% ipython --no-banner

In [1]: import numpy as np

In [2]: from numpy import linalg as LA

In [3]: np.set_printoptions(suppress=True, linewidth=160)

In [4]: rd = lambda a: np.round(a, 2) + 0

In [5]: q, _ = LA.qr(np.array([[1.5, -1.1, -1.3, 0.8, -1.3, 0.7, 1.4, 1.4, 1.4],
   ...:     [-2.1, 1.2, -0.3, -0.5, -0.3, 0.6, -0.9, 0.1, 0.3],
   ...:     [0.6, -0.5, -0.4, -0.2, -0.6, -0.4, 0.1, 1.5, -0.8],
   ...:     [-1.3, 0.6, 0.1, -1.5, 0.6, 0.0, -0.6, -0.6, 1.0],
   ...:     [-0.3, -0.4, -0.9, 1.0, -0.4, -1.0, 0.3, -1.5, -0.2],
   ...:     [-1.7, 0.8, -0.6, 0.7, -1.5, 0.2, 1.6, 1.5, 0.9],
   ...:     [-0.7, 0.0, -1.8, -0.4, 0.4, -0.3, 1.3, 0.5, -0.5],
   ...:     [0.1, -0.3, 0.2, 1.8, 1.2, 1.8, 1.6, 0.9, 0.6],
   ...:     [1.2, 0.7, -1.1, 0.2, -0.9, 0.2, 1.7, 0.2, -0.7]]))

In [6]: M = q[:, :3]

In [7]: print(rd(M))
[[-0.41  0.32 -0.44]
 [ 0.57 -0.22 -0.14]
 [-0.16  0.17 -0.13]
 [ 0.35 -0.04  0.02]
 [ 0.08  0.35 -0.31]
 [ 0.46 -0.06 -0.24]
 [ 0.19  0.19 -0.65]
 [-0.03  0.17  0.08]
 [-0.33 -0.8  -0.42]]

In [8]: # columns are unit length and at right angles

In [9]: t3 = np.stack([M, 5 * M, M[::-1]])

In [10]: print(rd(LA.norm(t3, axis=(1, 2))))
[1.73 8.66 1.73]

In [11]: x = np.array([1, 0, 0])

In [12]: target = M @ x

In [13]: print(rd(LA.pinv(M) @ M))
[[1. 0. 0.]
 [0. 1. 0.]
 [0. 0. 1.]]

In [14]: try:
    ...:     LA.solve(M, target)
    ...: except LA.LinAlgError as e:
    ...:     print(e)
    ...: 
Last 2 dimensions of the array must be square

In [15]: print(rd(LA.lstsq(M, target)[0]))
[1. 0. 0.]

In [16]: rng = np.random.default_rng(50854)

In [17]: target = target + 0.3 * rng.normal(size=9)

In [18]: print(rd(target))
[-0.01  0.57 -0.45  0.5   0.22  0.54 -0.04 -0.48 -0.46]

In [19]: beta, *_ = LA.lstsq(M, target)

In [20]: print(rd(M.T @ (target - M @ beta)))
[0. 0. 0.]

In [21]: print(beta.round())
[ 1.  0. -0.]
